$ ipython --no-banner

In [1]: import numpy as np

In [2]: import numpy.linalg as la

In [3]: np.set_printoptions(precision=2, suppress=True, linewidth=100, floatmode="fixed")

In [4]: def tidy(a):
   ...:     return np.round(a, 2) + 0
   ...: 

In [5]: arr = np.load("m.npy")

In [6]: arr
Out[6]: 
array([[ 1.10,  1.80,  1.90,  0.50, -0.20,  1.70, -0.90],
       [ 0.20, -0.50,  1.00, -0.50, -0.50, -0.20,  0.10],
       [ 1.00,  1.30, -0.50,  0.10,  0.30,  0.90, -0.60],
       [ 1.20, -1.80,  1.20, -1.80,  2.20, -1.60, -1.00],
       [ 0.30,  0.00,  0.70,  0.50, -0.60, -1.40,  0.40],
       [-1.00, -0.60,  1.40,  0.80,  1.50,  0.60,  0.20],
       [-0.60,  0.40,  0.50, -1.40,  1.70, -0.30, -0.80]])

In [7]: vec = np.array([0, -2, -2, 2, 0, -2, -2])

In [8]: h1 = np.maximum(arr @ vec, 0)

In [9]: np.flatnonzero(h1 > 1e-9)
Out[9]: array([3, 4])

In [10]: arr * (h1 > 1e-9)[:, None]
Out[10]: 
array([[ 0.00,  0.00,  0.00,  0.00, -0.00,  0.00, -0.00],
       [ 0.00, -0.00,  0.00, -0.00, -0.00, -0.00,  0.00],
       [ 0.00,  0.00, -0.00,  0.00,  0.00,  0.00, -0.00],
       [ 1.20, -1.80,  1.20, -1.80,  2.20, -1.60, -1.00],
       [ 0.30,  0.00,  0.70,  0.50, -0.60, -1.40,  0.40],
       [-0.00, -0.00,  0.00,  0.00,  0.00,  0.00,  0.00],
       [-0.00,  0.00,  0.00, -0.00,  0.00, -0.00, -0.00]])

In [11]: tidy(np.tanh(arr @ vec))
Out[11]: array([-1.00, -0.95, -0.96,  0.99,  0.92, -0.92, -0.98])

In [12]: tidy((arr + arr.T) / 2)
Out[12]: 
array([[ 1.10,  1.00,  1.45,  0.85,  0.05,  0.35, -0.75],
       [ 1.00, -0.50,  1.15, -1.15, -0.25, -0.40,  0.25],
       [ 1.45,  1.15, -0.50,  0.65,  0.50,  1.15, -0.05],
       [ 0.85, -1.15,  0.65, -1.80,  1.35, -0.40, -1.20],
       [ 0.05, -0.25,  0.50,  1.35, -0.60,  0.05,  1.05],
       [ 0.35, -0.40,  1.15, -0.40,  0.05,  0.60, -0.05],
       [-0.75,  0.25, -0.05, -1.20,  1.05, -0.05, -0.80]])

In [13]: np.trace(arr)
Out[13]: np.float64(-2.5)

In [14]: np.allclose(arr @ arr.T, arr.T @ arr)
Out[14]: False

In [15]: tidy(np.abs(la.eigvals(arr)).max())
Out[15]: np.float64(3.05)

In [16]: vec = np.array([1, -1, -1, 3, -1, 2, 0])

In [17]: tidy(arr * vec)
Out[17]: 
array([[ 1.10, -1.80, -1.90,  1.50,  0.20,  3.40,  0.00],
       [ 0.20,  0.50, -1.00, -1.50,  0.50, -0.40,  0.00],
       [ 1.00, -1.30,  0.50,  0.30, -0.30,  1.80,  0.00],
       [ 1.20,  1.80, -1.20, -5.40, -2.20, -3.20,  0.00],
       [ 0.30,  0.00, -0.70,  1.50,  0.60, -2.80,  0.00],
       [-1.00,  0.60, -1.40,  2.40, -1.50,  1.20,  0.00],
       [-0.60, -0.40, -0.50, -4.20, -1.70, -0.60,  0.00]])

In [18]: tidy(arr @ np.ones(7))
Out[18]: array([ 5.90, -0.40,  2.50, -1.60, -0.10,  2.90, -0.50])

In [19]: la.norm(arr @ vec) <= la.norm(arr, 2) * la.norm(vec) + 1e-9
Out[19]: np.True_

In [20]: tidy((arr * vec).sum(axis=1))
Out[20]: array([ 2.50, -1.70,  2.00, -9.00, -1.10,  0.30, -8.00])

In [21]: (arr @ vec).argmax()
Out[21]: np.int64(0)

In [22]: np.sign((arr @ vec).round(6))
Out[22]: array([ 1.00, -1.00,  1.00, -1.00, -1.00,  1.00, -1.00])
